% python3 -q
>>> import numpy as np
>>> np.set_printoptions(precision=2, suppress=True, linewidth=140, legacy="1.25")
>>> B = np.array([[-3, -2, -2], [-5, 1, -1], [0, 0, -4]])
>>> mat = np.triu(B, 1)
>>> mat
array([[ 0, -2, -2],
       [ 0,  0, -1],
       [ 0,  0,  0]])
>>> [int(np.linalg.matrix_rank(np.linalg.matrix_power(mat, p))) for p in range(1, 4)]
[2, 1, 0]
>>> np.linalg.matrix_power(mat - np.diag(np.diag(mat)), 3)
array([[0, 0, 0],
       [0, 0, 0],
       [0, 0, 0]])
>>> mat @ mat
array([[0, 0, 2],
       [0, 0, 0],
       [0, 0, 0]])
>>> np.linalg.matrix_rank(mat - mat[0, 0] * np.eye(3))
2
>>> Uu, s, Vt = np.linalg.svd(mat)
>>> np.argmax(s[:-1] / (s[1:] + 1e-6)) + 1
2
>>> s
array([2.92, 0.68, 0.  ])
>>> B = Uu[:, :2] @ np.diag(s[:2]) @ Vt[:2]
>>> round(np.linalg.norm(mat - B) / np.linalg.norm(mat), 2)
0.0
>>> J = np.load("sample4.npy")
>>> J
array([[ 0.64, -1.07,  0.18, -0.79, -0.77],
       [ 1.1 ,  0.3 , -1.4 ,  0.2 ,  0.5 ],
       [ 1.3 , -0.5 , -2.1 ,  0.4 ,  0.1 ],
       [-0.1 , -2.1 ,  0.1 , -2.2 ,  0.4 ],
       [ 0.1 , -2.  , -1.8 ,  0.4 ,  1.9 ],
       [ 0.7 , -1.  ,  0.2 , -0.8 , -0.8 ]])
>>> T = np.stack([mat, 5 * mat, mat[::-1]])
>>> np.linalg.matrix_rank(T)
array([2, 2, 2])
>>> T.sum(axis=0)
array([[  0, -12, -12],
       [  0,   0,  -7],
       [  0,  -2,  -2]])
>>> (T @ mat.T).shape
(3, 3, 3)
>>> T.shape
(3, 3, 3)
>>> B = np.c_[J[:, :4] @ np.array([[1, 2, 1, -3], [-2, -2, -1, 1], [1, 1, 3, 1], [-2, -3, 1, 1]]), np.array([3, 5, 3, 3, 3, 4])]
>>> B
array([[ 4.54,  5.97,  1.46, -3.6 ,  3.  ],
       [-1.3 , -0.4 , -3.2 , -4.2 ,  5.  ],
       [-0.6 ,  0.3 , -4.1 , -6.1 ,  3.  ],
       [ 8.6 , 10.7 ,  0.1 , -3.9 ,  3.  ],
       [ 1.5 ,  1.2 , -2.9 , -3.7 ,  3.  ],
       [ 4.5 ,  6.  ,  1.5 , -3.7 ,  4.  ]])
>>> np.linalg.matrix_rank(np.c_[J, B])
6
>>> P = B @ np.linalg.solve(B.T @ B, B.T)
>>> np.allclose(P @ P, P)
True
>>> P.round(2) + 0
array([[ 0.49, -0.13,  0.11,  0.02, -0.03,  0.47],
       [-0.13,  0.97,  0.03,  0.  , -0.01,  0.12],
       [ 0.11,  0.03,  0.98,  0.  ,  0.01, -0.1 ],
       [ 0.02,  0.  ,  0.  ,  1.  ,  0.  , -0.01],
       [-0.03, -0.01,  0.01,  0.  ,  1.  ,  0.02],
       [ 0.47,  0.12, -0.1 , -0.01,  0.02,  0.57]])
>>> np.round(np.linalg.eigvalsh(P), 2) + 0
array([0., 1., 1., 1., 1., 1.])
>>> round(np.trace(P), 2)
5.0
>>> r = np.linalg.matrix_rank(mat)
>>> r
2
>>> ns = np.linalg.svd(mat)[2][r:].T
>>> np.linalg.matrix_rank(mat.T @ mat), np.linalg.matrix_rank(mat @ mat.T)
(2, 2)
>>> mat @ ns
array([[0.],
       [0.],
       [0.]])
>>> [int(np.linalg.matrix_rank(mat[:, :j + 1])) for j in range(3)]
[0, 1, 2]
>>> ns @ ns.T
array([[1., 0., 0.],
       [0., 0., 0.],
       [0., 0., 0.]])
>>> ns.shape
(3, 1)
>>> P = J @ np.linalg.solve(J.T @ J, J.T)
>>> np.allclose(P @ P, P)
True
>>> round(np.trace(P), 2)
5.0
>>> np.round(np.linalg.eigvalsh(P), 2) + 0
array([0., 1., 1., 1., 1., 1.])
>>> X = np.loadtxt("m.csv", delimiter=",")
>>> X
array([[ 1.8, -0.3,  0. , -1.2, -1.8],
       [ 1.8, -1. ,  1.2,  1.2, -0.1],
       [ 0.9,  0.4, -1.1,  0.7, -1.3]])
>>> Uu, s = np.linalg.svd(X)
Traceback (most recent call last):
  File "<python-input-43>", line 1, in <module>
    Uu, s = np.linalg.svd(X)
    ^^^^^
ValueError: too many values to unpack (expected 2)
>>> Uu, s, Vt = np.linalg.svd(X, full_matrices=False)
>>> Uu.shape, s.shape, Vt.shape
((3, 3), (3,), (3, 5))
>>> (s > 1e-8).sum()
3
>>> np.round(Uu.T @ X @ Vt.T, 2) + 0
array([[3.34, 0.  , 0.  ],
       [0.  , 2.39, 0.  ],
       [0.  , 0.  , 1.62]])
>>> np.round(Vt @ Vt.T, 2) + 0
array([[1., 0., 0.],
       [0., 1., 0.],
       [0., 0., 1.]])
>>> np.round(Uu.T @ Uu, 2) + 0
array([[1., 0., 0.],
       [0., 1., 0.],
       [0., 0., 1.]])
>>> np.allclose(Uu * s @ Vt, X)
True
>>> t = np.radians(72)
>>> r_ = np.eye(5)
>>> r_[4, 4] = r_[3, 3] = np.cos(t)
>>> r_[4, 3], r_[3, 4] = -np.sin(t), np.sin(t)
>>> r_
array([[ 1.  ,  0.  ,  0.  ,  0.  ,  0.  ],
       [ 0.  ,  1.  ,  0.  ,  0.  ,  0.  ],
       [ 0.  ,  0.  ,  1.  ,  0.  ,  0.  ],
       [ 0.  ,  0.  ,  0.  ,  0.31,  0.95],
       [ 0.  ,  0.  ,  0.  , -0.95,  0.31]])
>>> B = X @ r_.T
>>> np.round(np.linalg.det(r_), 2), round(np.trace(r_), 2)
(1.0, 3.62)
>>> np.abs(B - X).max(axis=0)
array([0.  , 0.  , 0.  , 1.72, 2.39])
>>> X @ X
Traceback (most recent call last):
  File "<python-input-59>", line 1, in <module>
    X @ X
    ~~^~~
ValueError: matmul: Input operand 1 has a mismatch in its core dimension 0, with gufunc signature (n?,k),(k,m?)->(n?,m?) (size 3 is different from 5)
>>> G = X.T @ X
>>> (X @ X.T).shape
(3, 3)
>>> np.diag(G)
array([7.29, 1.25, 2.65, 3.37, 4.94])
>>> rng = np.random.default_rng(798567)
>>> idx = rng.integers(0, 2, 4)
>>> M = (idx[:, None] == idx) * 5 + np.eye(4)
>>> M
array([[6., 0., 5., 5.],
       [0., 6., 0., 0.],
       [5., 0., 6., 5.],
       [5., 0., 5., 6.]])
>>> vec = np.array([2, 3, 1, 2])
>>> target = M @ vec
>>> b, lr = np.zeros(4), 1 / np.linalg.norm(M, 2) ** 2
>>> for i in range(250):
...     b -= lr * M.T @ (M @ b - target)
...     if i % 50 == 0: print(i, round(np.linalg.norm(M @ b - target), 2))
... 
0 15.49
50 0.67
100 0.55
150 0.45
200 0.37
>>> np.round(np.linalg.cond(M), 2)
16.0
>>> b
array([1.87, 3.  , 1.25, 1.87])
>>> np.kron(np.eye(2, dtype=int), M)
array([[6., 0., 5., 5., 0., 0., 0., 0.],
       [0., 6., 0., 0., 0., 0., 0., 0.],
       [5., 0., 6., 5., 0., 0., 0., 0.],
       [5., 0., 5., 6., 0., 0., 0., 0.],
       [0., 0., 0., 0., 6., 0., 5., 5.],
       [0., 0., 0., 0., 0., 6., 0., 0.],
       [0., 0., 0., 0., 5., 0., 6., 5.],
       [0., 0., 0., 0., 5., 0., 5., 6.]])
>>> np.einsum("ii->", M)
24.0
>>> np.einsum("ij,ji->", M, M)
294.0
>>> np.linalg.eigvals(M)
array([ 1., 16.,  1.,  6.])
>>> round(np.linalg.det(2 * M), 2), round(np.linalg.det(M), 2)
(1536.0, 96.0)
>>> np.poly(M)
array([   1.,  -24.,  141., -214.,   96.])
>>> vec = np.ones(4)
>>> for _ in range(3):
...     vec = M @ vec
...     vec /= np.linalg.norm(vec)
...     print(round(vec @ M @ vec, 2))
... 
15.55
15.93
15.99
>>> vec
array([0.58, 0.03, 0.58, 0.58])
>>> round(float(np.linalg.eigvalsh(M)[-1]), 2)
16.0
>>> B = np.array([[-3, -5, -5], [-4, 1, -2]])
>>> C = np.kron(B, M)
>>> np.linalg.matrix_rank(C)
8
>>> C
array([[-18.,  -0., -15., -15., -30.,  -0., -25., -25., -30.,  -0., -25., -25.],
       [ -0., -18.,  -0.,  -0.,  -0., -30.,  -0.,  -0.,  -0., -30.,  -0.,  -0.],
       [-15.,  -0., -18., -15., -25.,  -0., -30., -25., -25.,  -0., -30., -25.],
       [-15.,  -0., -15., -18., -25.,  -0., -25., -30., -25.,  -0., -25., -30.],
       [-24.,  -0., -20., -20.,   6.,   0.,   5.,   5., -12.,  -0., -10., -10.],
       [ -0., -24.,  -0.,  -0.,   0.,   6.,   0.,   0.,  -0., -12.,  -0.,  -0.],
       [-20.,  -0., -24., -20.,   5.,   0.,   6.,   5., -10.,  -0., -12., -10.],
       [-20.,  -0., -20., -24.,   5.,   0.,   5.,   6., -10.,  -0., -10., -12.]])
>>> idx = rng.permutation(4)
>>> idx
array([0, 3, 2, 1])
>>> B = M[idx][:, idx]
>>> np.sort(np.abs(np.linalg.eigvals(B)))
array([ 1.,  1.,  6., 16.])
>>> np.trace(B)
24.0
>>> B
array([[6., 5., 5., 0.],
       [5., 6., 5., 0.],
       [5., 5., 6., 0.],
       [0., 0., 0., 6.]])
>>> round(np.linalg.det(B), 2), round(np.linalg.det(M[idx]), 2)
(96.0, -96.0)
>>> np.allclose(B, M)
False
>>> data = np.load("case14.npy")
>>> data
array([[ 1,  0,  0,  0,  0],
       [ 0,  5, -3,  0, -1],
       [ 0, -3, -4,  0, -3],
       [ 0,  0,  0,  5,  0],
       [ 0, -1,  5,  0, -2]])
>>> (np.linalg.matrix_power((data != 0) + (data.T != 0) + np.eye(5), 5) > 0).astype(int)
array([[1, 0, 0, 0, 0],
       [0, 1, 1, 0, 1],
       [0, 1, 1, 0, 1],
       [0, 0, 0, 1, 0],
       [0, 1, 1, 0, 1]])
>>> (data != 0).astype(int)
array([[1, 0, 0, 0, 0],
       [0, 1, 1, 0, 1],
       [0, 1, 1, 0, 1],
       [0, 0, 0, 1, 0],
       [0, 1, 1, 0, 1]])
>>> data @ data
array([[  1,   0,   0,   0,   0],
       [  0,  35,  -8,   0,   6],
       [  0,   0,  10,   0,  21],
       [  0,   0,   0,  25,   0],
       [  0, -18, -27,   0, -10]])
>>> np.round(np.linalg.det(data), 2)
715.0
>>> P = np.triu(np.array([[3, -1, 2, -3, 1],
...     [-1, -3, 3, 3, -2],
...     [-3, 0, 3, 0, -2],
...     [-3, 3, -1, 0, 2],
...     [0, 1, 1, -2, 0]]), 1) + np.eye(5)
>>> B = P @ data @ np.linalg.inv(P)
>>> np.linalg.matrix_rank(B)
5
>>> np.trace(B), np.trace(data)
(5.0, 5)
>>> round(np.linalg.det(B), 2)
715.0
>>> np.poly(B)
array([   1.,   -5.,  -18.,  -36.,  773., -715.])
>>> Uu, s, Vt = np.linalg.svd(data, full_matrices=False)
>>> s / s[0]
array([1.  , 0.8 , 0.68, 0.46, 0.14])
>>> np.round(Uu.T @ Uu, 2) + 0
array([[1., 0., 0., 0., 0.],
       [0., 1., 0., 0., 0.],
       [0., 0., 1., 0., 0.],
       [0., 0., 0., 1., 0.],
       [0., 0., 0., 0., 1.]])
>>> s
array([7.32, 5.85, 5.  , 3.34, 1.  ])
>>> (s > 1e-8).sum()
5
>>> np.abs(Vt[0])
array([0.  , 0.38, 0.92, 0.  , 0.06])
>>> round(float(np.sqrt((s ** 2).sum())), 2), round(np.linalg.norm(data), 2)
(11.18, 11.18)
>>> np.round(Uu.T @ data @ Vt.T, 2) + 0
array([[7.32, 0.  , 0.  , 0.  , 0.  ],
       [0.  , 5.85, 0.  , 0.  , 0.  ],
       [0.  , 0.  , 5.  , 0.  , 0.  ],
       [0.  , 0.  , 0.  , 3.34, 0.  ],
       [0.  , 0.  , 0.  , 0.  , 1.  ]])
>>> idx = rng.permutation(5)
>>> idx
array([4, 1, 3, 2, 0])
>>> B = data[idx][:, idx]
>>> np.diag(B)
array([-2,  5,  5, -4,  1])
>>> np.sort(np.abs(np.linalg.eigvals(B)))
array([1.  , 4.91, 4.91, 5.  , 5.93])
>>> B
array([[-2, -1,  0,  5,  0],
       [-1,  5,  0, -3,  0],
       [ 0,  0,  5,  0,  0],
       [-3, -3,  0, -4,  0],
       [ 0,  0,  0,  0,  1]])
>>> np.trace(B)
5
>>> np.allclose(B, data)
False
>>> round(np.linalg.det(B), 2), round(np.linalg.det(data[idx]), 2)
(715.0, 715.0)
>>> E = np.loadtxt("layer5.csv", delimiter=",")
>>> E
array([[ 1.,  1.,  2.,  2.],
       [ 1.,  1.,  2.,  3.],
       [ 3.,  1.,  2.,  3.],
       [ 3.,  2.,  4.,  3.],
       [ 5.,  4.,  6.,  5.],
       [ 7.,  6.,  7.,  5.],
       [ 9.,  8.,  9.,  6.],
       [ 9.,  8., 10.,  6.],
       [11., 10., 10.,  6.],
       [11., 12., 12.,  7.],
       [12., 13., 14.,  8.],
       [12., 14., 16.,  9.],
       [14., 16., 16.,  9.],
       [15., 17., 17.,  9.],
       [15., 17., 17., 11.],
       [17., 18., 17., 12.],
       [19., 19., 19., 13.],
       [21., 19., 20., 14.],
       [23., 20., 22., 14.],
       [24., 21., 24., 16.],
       [25., 21., 26., 16.],
       [26., 21., 26., 16.],
       [28., 21., 26., 18.],
       [28., 21., 27., 19.],
       [30., 23., 28., 19.]])
>>> Ac = (E - E.mean(axis=0)) / E.std(axis=0)
>>> Ac.std(axis=0)
array([1., 1., 1., 1.])
>>> b = np.linalg.lstsq(np.delete(Ac, 2, axis=1), Ac[:, 2])[0]
>>> np.abs(b).argmax()
0
>>> C = E[[23, 4]].astype(float)
>>> for _ in range(3):
...     idx = np.linalg.norm(E[:, None] - C, axis=-1).argmin(axis=1)
...     C = np.array([E[idx == j].mean(axis=0) for j in range(2)])
... 
>>> idx
array([1, 1, 1, 1, 1, 1, 1, 1, 1, 1, 1, 1, 0, 0, 0, 0, 0, 0, 0, 0, 0, 0, 0, 0, 0])
>>> np.bincount(idx)
array([13, 12])
>>> np.abs(C[1] - C[0]).argmax()
0
